% python3 -q
>>> import numpy as np
>>> import numpy.linalg as la
>>> np.set_printoptions(suppress=True, linewidth=200)
>>> Y = np.array([[6, 5, 2],
...     [9, 9, 7],
...     [3, 2, 7],
...     [6, 8, 6],
...     [0, 1, 9],
...     [2, 3, 2],
...     [3, 3, 8],
...     [9, 3, 8],
...     [6, 4, 7],
...     [7, 6, 8]])
>>> C = np.array([[3, -1, 1, -1, 2, 2, -2, -1],
...     [0, 3, -2, 3, 2, -1, -3, -2],
...     [-2, 1, 1, 1, 0, -3, 1, 2]])
>>> W0 = Y @ C
>>> W0
array([[ 14,  11,  -2,  11,  22,   1, -25, -12],
       [ 13,  25,  -2,  25,  36, -12, -38, -13],
       [ -5,  10,   6,  10,  10, -17,  -5,   7],
       [  6,  24,  -4,  24,  28, -14, -30, -10],
       [-18,  12,   7,  12,   2, -28,   6,  16],
       [  2,   9,  -2,   9,  10,  -5, -11,  -4],
       [ -7,  14,   5,  14,  12, -21,  -7,   7],
       [ 11,   8,  11,   8,  24,  -9, -19,   1],
       [  4,  13,   5,  13,  20, -13, -17,   0],
       [  5,  19,   3,  19,  26, -16, -24,  -3]])
>>> la.lstsq(W0[:-1].T, W0[-1])[2]
np.int32(3)
>>> round(float(np.trace(la.pinv(W0) @ W0)), 3)
3.0
>>> np.allclose(W0[:-1].T @ la.lstsq(W0[:-1].T, W0[-1])[0], W0[-1])
True
>>> vec = np.array([1, 0, 2, 0, 3, 2, 0, 1])
>>> (W0 * vec).sum(axis=1)
array([ 66,  80,  10,  44, -38,  14,   4,  88,  48,  54])
>>> np.sign((W0 @ vec).round(6))
array([ 1,  1,  1,  1, -1,  1,  1,  1,  1,  1])
>>> W0 * vec
array([[ 14,   0,  -4,   0,  66,   2,   0, -12],
       [ 13,   0,  -4,   0, 108, -24,   0, -13],
       [ -5,   0,  12,   0,  30, -34,   0,   7],
       [  6,   0,  -8,   0,  84, -28,   0, -10],
       [-18,   0,  14,   0,   6, -56,   0,  16],
       [  2,   0,  -4,   0,  30, -10,   0,  -4],
       [ -7,   0,  10,   0,  36, -42,   0,   7],
       [ 11,   0,  22,   0,  72, -18,   0,   1],
       [  4,   0,  10,   0,  60, -26,   0,   0],
       [  5,   0,   6,   0,  78, -32,   0,  -3]])
>>> la.norm(W0 @ vec) <= la.norm(W0, 2) * la.norm(vec) + 1e-9
np.True_
>>> W0 @ np.eye(8)[5]
array([  1., -12., -17., -14., -28.,  -5., -21.,  -9., -13., -16.])
>>> W0 @ vec
array([ 66,  80,  10,  44, -38,  14,   4,  88,  48,  54])
>>> np.einsum("ij,j->i", W0, vec)
array([ 66,  80,  10,  44, -38,  14,   4,  88,  48,  54])
>>> W0 @ (2 * vec)
array([132, 160,  20,  88, -76,  28,   8, 176,  96, 108])
>>> np.count_nonzero(W0)
np.int64(79)
>>> np.zeros(10, 8)
Traceback (most recent call last):
  File "<python-input-20>", line 1, in <module>
    np.zeros(10, 8)
    ~~~~~~~~^^^^^^^
TypeError: Cannot interpret '8' as a data type
>>> np.diff(W0, axis=0)
array([[ -1,  14,   0,  14,  14, -13, -13,  -1],
       [-18, -15,   8, -15, -26,  -5,  33,  20],
       [ 11,  14, -10,  14,  18,   3, -25, -17],
       [-24, -12,  11, -12, -26, -14,  36,  26],
       [ 20,  -3,  -9,  -3,   8,  23, -17, -20],
       [ -9,   5,   7,   5,   2, -16,   4,  11],
       [ 18,  -6,   6,  -6,  12,  12, -12,  -6],
       [ -7,   5,  -6,   5,  -4,  -4,   2,  -1],
       [  1,   6,  -2,   6,   6,  -3,  -7,  -3]])
>>> np.unravel_index(np.abs(W0).argmax(), W0.shape)
(np.int64(1), np.int64(6))
>>> W0.mean(axis=0)
array([  2.5,  14.5,   2.7,  14.5,  19. , -13.4, -17. ,  -1.1])
>>> np.round(la.svd(W0, compute_uv=False), 3) + 0
array([122.462,  54.222,  19.078,   0.   ,   0.   ,   0.   ,   0.   ,   0.   ])
>>> W0 - W0[0]
array([[  0,   0,   0,   0,   0,   0,   0,   0],
       [ -1,  14,   0,  14,  14, -13, -13,  -1],
       [-19,  -1,   8,  -1, -12, -18,  20,  19],
       [ -8,  13,  -2,  13,   6, -15,  -5,   2],
       [-32,   1,   9,   1, -20, -29,  31,  28],
       [-12,  -2,   0,  -2, -12,  -6,  14,   8],
       [-21,   3,   7,   3, -10, -22,  18,  19],
       [ -3,  -3,  13,  -3,   2, -10,   6,  13],
       [-10,   2,   7,   2,  -2, -14,   8,  12],
       [ -9,   8,   5,   8,   4, -17,   1,   9]])
>>> la.matrix_rank(W0)
np.int64(3)
>>> print(W0.sum(axis=1))
[20 34 16 24  9  8 17 35 25 29]
>>> Y = W0[0, 0] * W0[1:] - np.outer(W0[1:, 0], W0[0])
>>> Y
array([[   0,  207,   -2,  207,  218, -181, -207,  -26],
       [   0,  195,   74,  195,  250, -233, -195,   38],
       [   0,  270,  -44,  270,  260, -202, -270,  -68],
       [   0,  366,   62,  366,  424, -374, -366,    8],
       [   0,  104,  -24,  104,   96,  -72, -104,  -32],
       [   0,  273,   56,  273,  322, -287, -273,   14],
       [   0,   -9,  176,   -9,   94, -137,    9,  146],
       [   0,  138,   78,  138,  192, -186, -138,   48],
       [   0,  211,   52,  211,  254, -229, -211,   18]])
>>> print(la.matrix_rank(Y), la.matrix_rank(W0))
2 3
>>> print(np.round(W0[:, 0] / W0[0, 0], 3))
[ 1.     0.929 -0.357  0.429 -1.286  0.143 -0.5    0.786  0.286  0.357]
>>> arr = np.load("x.npy")
>>> arr
array([[ 2.705, -0.612, -0.738, -0.163,  0.392, -2.061,  1.749],
       [ 1.325,  1.483, -0.528,  0.539, -0.523, -1.231,  1.943],
       [-3.545,  0.184, -0.317, -0.441,  1.219,  8.162,  0.271],
       [ 1.557, -2.718,  1.717,  0.556, -0.002, -2.932, -4.826],
       [ 0.35 , -1.585,  0.395, -0.129,  0.33 , -0.463, -1.475],
       [ 0.168, -1.294,  1.342,  0.976, -0.11 ,  3.839,  0.013],
       [ 0.767,  3.267,  0.457, -0.242, -1.305, -0.869, -6.946],
       [-2.885, -0.246,  0.753,  0.52 ,  1.447, -4.387,  3.712],
       [ 0.162, -0.883, -0.351, -1.067, -2.138,  0.194,  4.747],
       [-0.089,  3.074, -1.482,  0.447,  0.083, -7.583,  1.287],
       [ 3.332,  0.22 , -0.094, -0.167,  0.918, -2.096,  2.167],
       [ 2.024,  1.079, -0.802,  0.443,  0.738,  4.82 ,  2.395],
       [ 0.999,  2.527, -0.711,  0.297, -1.465, -1.657, -5.355],
       [ 2.056, -1.512, -0.173,  0.367,  1.118,  3.464, -0.976],
       [-2.404, -4.531,  1.724, -0.154,  0.323, -8.598, -2.809],
       [ 0.477, -0.455, -0.311,  0.623,  1.364,  8.223, -3.7  ],
       [ 1.015, -2.201,  0.701,  0.368, -1.257, -8.451,  2.151],
       [-0.525,  3.372, -0.99 ,  0.369,  0.722,  3.986, -4.024],
       [ 1.467, -0.904, -0.005,  0.614, -0.522,  0.351,  2.945],
       [-1.171, -1.492, -0.917, -0.53 , -1.665, -8.349,  0.246],
       [-1.472,  2.075, -0.025, -0.995,  1.058, -2.595, -1.937]])
>>> vec = np.array([1, -3, 1, 3, 0, 2, 0])
>>> target = arr @ vec
>>> coef, lr = np.zeros(7), 1 / la.norm(arr, 2) ** 2
>>> for i in range(50):
...     coef -= lr * arr.T @ (arr @ coef - target)
...     if i % 10 == 0: print(i, round(la.norm(arr @ coef - target), 3))
... 
0 29.104
10 7.774
20 5.184
30 4.574
40 4.139
>>> round(float(la.cond(arr)), 3)
11.189
>>> coef.round(3)
array([ 1.201, -3.003,  1.124,  1.303,  0.258,  2.004, -0.02 ])
